>>> import numpy as np
>>> np.set_printoptions(precision=1, suppress=True, linewidth=160)
>>> J = np.loadtxt("block19.csv", delimiter=",")
>>> J
array([[-1.8, -0.6,  0.5, -0.5, -0.7, -1. , -0.5,  0.3, -1. ],
       [-0.6,  0.1,  0. ,  0.5,  1.1, -0.2, -0.9, -1.2, -0.9],
       [ 0.5,  0. , -1.2, -0.3, -0.8, -0.1, -0.5,  0.1, -0.5],
       [-0.5,  0.5, -0.3, -1.5, -0.1,  0.3, -0.1, -0.6, -0.5],
       [-0.7,  1.1, -0.8, -0.1,  1.4, -1. ,  0. , -0.2,  0.4],
       [-1. , -0.2, -0.1,  0.3, -1. ,  1.5,  0.1, -0.4,  0.3],
       [-0.5, -0.9, -0.5, -0.1,  0. ,  0.1, -1.5,  0.4,  0.6],
       [ 0.3, -1.2,  0.1, -0.6, -0.2, -0.4,  0.4, -1.2,  0.5],
       [-1. , -0.9, -0.5, -0.5,  0.4,  0.3,  0.6,  0.5,  0.2]])
>>> # symmetric
>>> x0 = np.array([-2, 3, -3, 2, 3, 3, 3, 1, 3])
>>> a = np.maximum(J @ x0, 0)
>>> np.flatnonzero(a > 1e-9)
array([4, 5, 8])
>>> J * (a > 1e-9)[:, None]
array([[-0. , -0. ,  0. , -0. , -0. , -0. , -0. ,  0. , -0. ],
       [-0. ,  0. ,  0. ,  0. ,  0. , -0. , -0. , -0. , -0. ],
       [ 0. ,  0. , -0. , -0. , -0. , -0. , -0. ,  0. , -0. ],
       [-0. ,  0. , -0. , -0. , -0. ,  0. , -0. , -0. , -0. ],
       [-0.7,  1.1, -0.8, -0.1,  1.4, -1. ,  0. , -0.2,  0.4],
       [-1. , -0.2, -0.1,  0.3, -1. ,  1.5,  0.1, -0.4,  0.3],
       [-0. , -0. , -0. , -0. ,  0. ,  0. , -0. ,  0. ,  0. ],
       [ 0. , -0. ,  0. , -0. , -0. , -0. ,  0. , -0. ,  0. ],
       [-1. , -0.9, -0.5, -0.5,  0.4,  0.3,  0.6,  0.5,  0.2]])
>>> feats = np.load("m.npy")
>>> feats
array([[ 0, -1,  3, -1, -2, -1,  0, -2, -1,  1],
       [-2, -2,  2, -3, -4, -1, -3, -3, -4, -2],
       [ 0, -4,  5, -5, -4, -4, -2, -2, -6, -2],
       [-2, -6,  3, -6, -3, -4,  0, -1, -4,  0],
       [-3, -4,  0, -6, -2, -2,  0,  1, -4,  0],
       [-5, -5, -1, -4, -4, -2,  1,  2, -7,  0],
       [-4, -6, -1, -3, -7,  1,  1,  1, -5,  0],
       [-7, -7, -1, -3, -7,  4,  1,  3, -2, -3],
       [-8, -6, -4,  0, -6,  5,  3,  6, -1, -3],
       [-7, -4, -7, -1, -8,  4,  5,  4, -2, -6],
       [-4, -7, -5, -1, -5,  6,  4,  3,  1, -5],
       [-5, -4, -5,  2, -4,  5,  2,  4,  4, -7],
       [-8, -5, -7,  5, -5,  6,  1,  6,  1, -4],
       [-5, -7, -7,  5, -7,  7,  2,  5,  0, -2]])
>>> feats.reshape(2, -1)
array([[ 0, -1,  3, -1, -2, -1,  0, -2, -1,  1, -2, -2,  2, -3, -4, -1, -3, -3, -4, -2,  0, -4,  5, -5, -4, -4, -2, -2, -6, -2, -2, -6,  3, -6, -3, -4,  0,
        -1, -4,  0, -3, -4,  0, -6, -2, -2,  0,  1, -4,  0, -5, -5, -1, -4, -4, -2,  1,  2, -7,  0, -4, -6, -1, -3, -7,  1,  1,  1, -5,  0],
       [-7, -7, -1, -3, -7,  4,  1,  3, -2, -3, -8, -6, -4,  0, -6,  5,  3,  6, -1, -3, -7, -4, -7, -1, -8,  4,  5,  4, -2, -6, -4, -7, -5, -1, -5,  6,  4,
         3,  1, -5, -5, -4, -5,  2, -4,  5,  2,  4,  4, -7, -8, -5, -7,  5, -5,  6,  1,  6,  1, -4, -5, -7, -7,  5, -7,  7,  2,  5,  0, -2]])
>>> feats.ravel(order="F")
array([ 0, -2,  0, -2, -3, -5, -4, -7, -8, -7, -4, -5, -8, -5, -1, -2, -4, -6, -4, -5, -6, -7, -6, -4, -7, -4, -5, -7,  3,  2,  5,  3,  0, -1, -1, -1, -4, -7,
       -5, -5, -7, -7, -1, -3, -5, -6, -6, -4, -3, -3,  0, -1, -1,  2,  5,  5, -2, -4, -4, -3, -2, -4, -7, -7, -6, -8, -5, -4, -5, -7, -1, -1, -4, -4, -2, -2,
        1,  4,  5,  4,  6,  5,  6,  7,  0, -3, -2,  0,  0,  1,  1,  1,  3,  5,  4,  2,  1,  2, -2, -3, -2, -1,  1,  2,  1,  3,  6,  4,  3,  4,  6,  5, -1, -4,
       -6, -4, -4, -7, -5, -2, -1, -2,  1,  4,  1,  0,  1, -2, -2,  0,  0,  0,  0, -3, -3, -6, -5, -7, -4, -2])
>>> feats.reshape(-1, 2)
array([[ 0, -1],
       [ 3, -1],
       [-2, -1],
       [ 0, -2],
       [-1,  1],
       [-2, -2],
       [ 2, -3],
       [-4, -1],
       [-3, -3],
       [-4, -2],
       [ 0, -4],
       [ 5, -5],
       [-4, -4],
       [-2, -2],
       [-6, -2],
       [-2, -6],
       [ 3, -6],
       [-3, -4],
       [ 0, -1],
       [-4,  0],
       [-3, -4],
       [ 0, -6],
       [-2, -2],
       [ 0,  1],
       [-4,  0],
       [-5, -5],
       [-1, -4],
       [-4, -2],
       [ 1,  2],
       [-7,  0],
       [-4, -6],
       [-1, -3],
       [-7,  1],
       [ 1,  1],
       [-5,  0],
       [-7, -7],
       [-1, -3],
       [-7,  4],
       [ 1,  3],
       [-2, -3],
       [-8, -6],
       [-4,  0],
       [-6,  5],
       [ 3,  6],
       [-1, -3],
       [-7, -4],
       [-7, -1],
       [-8,  4],
       [ 5,  4],
       [-2, -6],
       [-4, -7],
       [-5, -1],
       [-5,  6],
       [ 4,  3],
       [ 1, -5],
       [-5, -4],
       [-5,  2],
       [-4,  5],
       [ 2,  4],
       [ 4, -7],
       [-8, -5],
       [-7,  5],
       [-5,  6],
       [ 1,  6],
       [ 1, -4],
       [-5, -7],
       [-7,  5],
       [-7,  7],
       [ 2,  5],
       [ 0, -2]])
>>> t3 = feats.reshape(14, 2, -1)
>>> np.einsum("ihd,ihd->ih", t3, t3)
array([[ 15,   7],
       [ 37,  39],
       [ 82,  64],
       [ 94,  33],
       [ 65,  21],
       [ 83,  58],
       [111,  28],
       [157,  39],
       [152,  80],
       [179,  97],
       [116,  87],
       [ 86, 110],
       [188,  90],
       [197,  82]])
>>> t3[:, 0]
array([[ 0, -1,  3, -1, -2],
       [-2, -2,  2, -3, -4],
       [ 0, -4,  5, -5, -4],
       [-2, -6,  3, -6, -3],
       [-3, -4,  0, -6, -2],
       [-5, -5, -1, -4, -4],
       [-4, -6, -1, -3, -7],
       [-7, -7, -1, -3, -7],
       [-8, -6, -4,  0, -6],
       [-7, -4, -7, -1, -8],
       [-4, -7, -5, -1, -5],
       [-5, -4, -5,  2, -4],
       [-8, -5, -7,  5, -5],
       [-5, -7, -7,  5, -7]])
>>> t3.transpose(1, 0, 2)
array([[[ 0, -1,  3, -1, -2],
        [-2, -2,  2, -3, -4],
        [ 0, -4,  5, -5, -4],
        [-2, -6,  3, -6, -3],
        [-3, -4,  0, -6, -2],
        [-5, -5, -1, -4, -4],
        [-4, -6, -1, -3, -7],
        [-7, -7, -1, -3, -7],
        [-8, -6, -4,  0, -6],
        [-7, -4, -7, -1, -8],
        [-4, -7, -5, -1, -5],
        [-5, -4, -5,  2, -4],
        [-8, -5, -7,  5, -5],
        [-5, -7, -7,  5, -7]],

       [[-1,  0, -2, -1,  1],
        [-1, -3, -3, -4, -2],
        [-4, -2, -2, -6, -2],
        [-4,  0, -1, -4,  0],
        [-2,  0,  1, -4,  0],
        [-2,  1,  2, -7,  0],
        [ 1,  1,  1, -5,  0],
        [ 4,  1,  3, -2, -3],
        [ 5,  3,  6, -1, -3],
        [ 4,  5,  4, -2, -6],
        [ 6,  4,  3,  1, -5],
        [ 5,  2,  4,  4, -7],
        [ 6,  1,  6,  1, -4],
        [ 7,  2,  5,  0, -2]]])
>>> t3.shape
(14, 2, 5)
